>>> import numpy as np
>>> from numpy import linalg as LA
>>> np.set_printoptions(precision=2, suppress=True, linewidth=100)
>>> W0 = np.load("arr.npy")
>>> W0
array([[ 8.,  4., -4.,  2.,  4.,  4.,  2.],
       [ 4.,  8., -4.,  2.,  4.,  4.,  2.],
       [-4., -4.,  8., -2., -4., -4., -2.],
       [ 2.,  2., -2.,  5.,  2.,  2.,  1.],
       [ 4.,  4., -4.,  2.,  8.,  4.,  2.],
       [ 4.,  4., -4.,  2.,  4.,  8.,  2.],
       [ 2.,  2., -2.,  1.,  2.,  2.,  5.]])
>>> O, r_ = LA.qr(W0)
>>> O @ r_
array([[ 8.,  4., -4.,  2.,  4.,  4.,  2.],
       [ 4.,  8., -4.,  2.,  4.,  4.,  2.],
       [-4., -4.,  8., -2., -4., -4., -2.],
       [ 2.,  2., -2.,  5.,  2.,  2.,  1.],
       [ 4.,  4., -4.,  2.,  8.,  4.,  2.],
       [ 4.,  4., -4.,  2.,  4.,  8.,  2.],
       [ 2.,  2., -2.,  1.,  2.,  2.,  5.]])
>>> round(abs(r_[0, 0]), 2), np.round(LA.norm(W0[:, 0]), 2)
(np.float64(11.66), np.float64(11.66))
>>> round(np.trace(O @ O.T), 2)
np.float64(7.0)
>>> np.allclose(r_.T @ r_, W0.T @ W0)
True
>>> J = np.load("dump.npy")
>>> J
array([[9, 9, 6, 0, 6, 6, 3, 3],
       [9, 9, 6, 0, 6, 6, 3, 3],
       [6, 6, 4, 0, 4, 4, 2, 2],
       [0, 0, 0, 0, 0, 0, 0, 0],
       [6, 6, 4, 0, 4, 4, 2, 2],
       [6, 6, 4, 0, 4, 4, 2, 2],
       [3, 3, 2, 0, 2, 2, 1, 1],
       [3, 3, 2, 0, 2, 2, 1, 1]])
>>> Uu, s, vt = LA.svd(J)
>>> evecs = vt[:(s > 1e-8).sum()]
>>> rng = np.random.default_rng(52118)
>>> x0 = J[5] + 4 * J[1] + rng.integers(2) * np.eye(8)[6]
>>> x0
array([42., 42., 28.,  0., 28., 28., 14., 14.])
>>> np.allclose(evecs.T @ evecs @ x0, x0)
True
>>> np.diag(evecs.T @ evecs)
array([0.28, 0.28, 0.12, 0.  , 0.12, 0.12, 0.03, 0.03])
